In [1]: import numpy as np

In [2]: from numpy import linalg as LA

In [3]: np.set_printoptions(precision=2, suppress=True, linewidth=160)

In [4]: def rnd(a):
   ...:     return np.round(a, 2) + 0
   ...: 

In [5]: m1 = np.loadtxt("w.csv", delimiter=",")

In [6]: rnd(m1)
Out[6]: 
array([[ 0.  , -0.02,  0.  ,  0.03,  0.  ,  0.02,  0.02, -0.04],
       [-0.02,  0.1 , -0.02, -0.14,  0.02, -0.1 , -0.1 ,  0.22],
       [ 0.  , -0.02,  0.  ,  0.03,  0.  ,  0.02,  0.02, -0.04],
       [ 0.03, -0.14,  0.03,  0.2 , -0.03,  0.14,  0.14, -0.31],
       [ 0.  ,  0.02,  0.  , -0.03,  0.  , -0.02, -0.02,  0.04],
       [ 0.02, -0.1 ,  0.02,  0.14, -0.02,  0.1 ,  0.1 , -0.22],
       [ 0.02, -0.1 ,  0.02,  0.14, -0.02,  0.1 ,  0.1 , -0.22],
       [-0.04,  0.22, -0.04, -0.31,  0.04, -0.22, -0.22,  0.49]])

In [7]: [round(float(x), 2) for x in LA.svd(m1, compute_uv=False)[:3]]
Out[7]: [1.0, 0.0, 0.0]

In [8]: np.argsort(-LA.norm(m1, axis=0).round(6), kind="stable")[:3]
Out[8]: array([7, 3, 1])

In [9]: x = np.array([2, 1, 3, 1, 1, 3, 0, 3])

In [10]: a = np.maximum(m1 @ x, 0)

In [11]: rnd(np.maximum(m1 @ (3 * x), 0))
Out[11]: array([0.  , 0.73, 0.  , 0.  , 0.15, 0.  , 0.  , 1.6 ])

In [12]: rnd(m1 * (a > 1e-9)[:, None])
Out[12]: 
array([[ 0.  ,  0.  ,  0.  ,  0.  ,  0.  ,  0.  ,  0.  ,  0.  ],
       [-0.02,  0.1 , -0.02, -0.14,  0.02, -0.1 , -0.1 ,  0.22],
       [ 0.  ,  0.  ,  0.  ,  0.  ,  0.  ,  0.  ,  0.  ,  0.  ],
       [ 0.  ,  0.  ,  0.  ,  0.  ,  0.  ,  0.  ,  0.  ,  0.  ],
       [ 0.  ,  0.02,  0.  , -0.03,  0.  , -0.02, -0.02,  0.04],
       [ 0.  ,  0.  ,  0.  ,  0.  ,  0.  ,  0.  ,  0.  ,  0.  ],
       [ 0.  ,  0.  ,  0.  ,  0.  ,  0.  ,  0.  ,  0.  ,  0.  ],
       [-0.04,  0.22, -0.04, -0.31,  0.04, -0.22, -0.22,  0.49]])

In [13]: blk = np.stack([m1, -1 * m1, m1[::-1]])

In [14]: (blk @ m1.T).shape
Out[14]: (3, 8, 8)

In [15]: rnd(LA.det(blk))
Out[15]: array([0., 0., 0.])

In [16]: rnd(np.einsum("bij,cij->bc", blk, blk))
Out[16]: 
array([[ 1.  , -1.  , -0.31],
       [-1.  ,  1.  ,  0.31],
       [-0.31,  0.31,  1.  ]])
